$ ipython --no-banner

In [1]: import numpy as np

In [2]: np.set_printoptions(precision=2, suppress=True, linewidth=120)

In [3]: E = np.array([[0.1, -0.7, -0.6, -0.6],
   ...:     [0.1, 0.7, 2.2, 0.3],
   ...:     [-0.3, 0.3, 0.8, 0.4],
   ...:     [0.6, 0.0, -0.6, 0.9],
   ...:     [1.0, 2.2, -0.4, -0.6],
   ...:     [0.8, 0.8, 0.5, 1.7],
   ...:     [-0.6, 0.9, -1.5, -0.7]])

In [4]: rng = np.random.default_rng(5883)

In [5]: E[3] = E[6] + 0.1 * rng.normal(size=4)

In [6]: E
Out[6]: 
array([[ 0.1 , -0.7 , -0.6 , -0.6 ],
       [ 0.1 ,  0.7 ,  2.2 ,  0.3 ],
       [-0.3 ,  0.3 ,  0.8 ,  0.4 ],
       [-0.54,  0.94, -1.42, -0.8 ],
       [ 1.  ,  2.2 , -0.4 , -0.6 ],
       [ 0.8 ,  0.8 ,  0.5 ,  1.7 ],
       [-0.6 ,  0.9 , -1.5 , -0.7 ]])

In [7]: u, g = E[2], E[3]

In [8]: np.round(u @ u, 2)
Out[8]: np.float64(0.98)

In [9]: pr = (u @ g) / (u @ u) * u

In [10]: g - pr
Out[10]: array([-0.85,  1.25, -0.6 , -0.38])

In [11]: T = np.stack([E, -2 * E, E[::-1]])

In [12]: (T @ E.T).shape
Out[12]: (3, 7, 7)

In [13]: np.linalg.norm(T, axis=(1, 2))
Out[13]: array([ 5.11, 10.23,  5.11])

In [14]: ang = np.radians(45)

In [15]: R = np.eye(4)

In [16]: R[1, 1] = R[2, 2] = np.cos(ang)

In [17]: R[1, 2], R[2, 1] = -np.sin(ang), np.sin(ang)

In [18]: R
Out[18]: 
array([[ 1.  ,  0.  ,  0.  ,  0.  ],
       [ 0.  ,  0.71, -0.71,  0.  ],
       [ 0.  ,  0.71,  0.71,  0.  ],
       [ 0.  ,  0.  ,  0.  ,  1.  ]])

In [19]: other = E @ R.T

In [20]: np.abs(other - E).max(axis=0)
Out[20]: array([0.  , 1.76, 1.67, 0.  ])

In [21]: other
Out[21]: 
array([[ 0.1 , -0.07, -0.92, -0.6 ],
       [ 0.1 , -1.06,  2.05,  0.3 ],
       [-0.3 , -0.35,  0.78,  0.4 ],
       [-0.54,  1.67, -0.34, -0.8 ],
       [ 1.  ,  1.84,  1.27, -0.6 ],
       [ 0.8 ,  0.21,  0.92,  1.7 ],
       [-0.6 ,  1.7 , -0.42, -0.7 ]])

In [22]: np.allclose(np.linalg.norm(E, axis=1), np.linalg.norm(other, axis=1))
Out[22]: True

In [23]: round(np.linalg.det(R), 2), np.round(np.trace(R), 2)
Out[23]: (np.float64(1.0), np.float64(3.41))
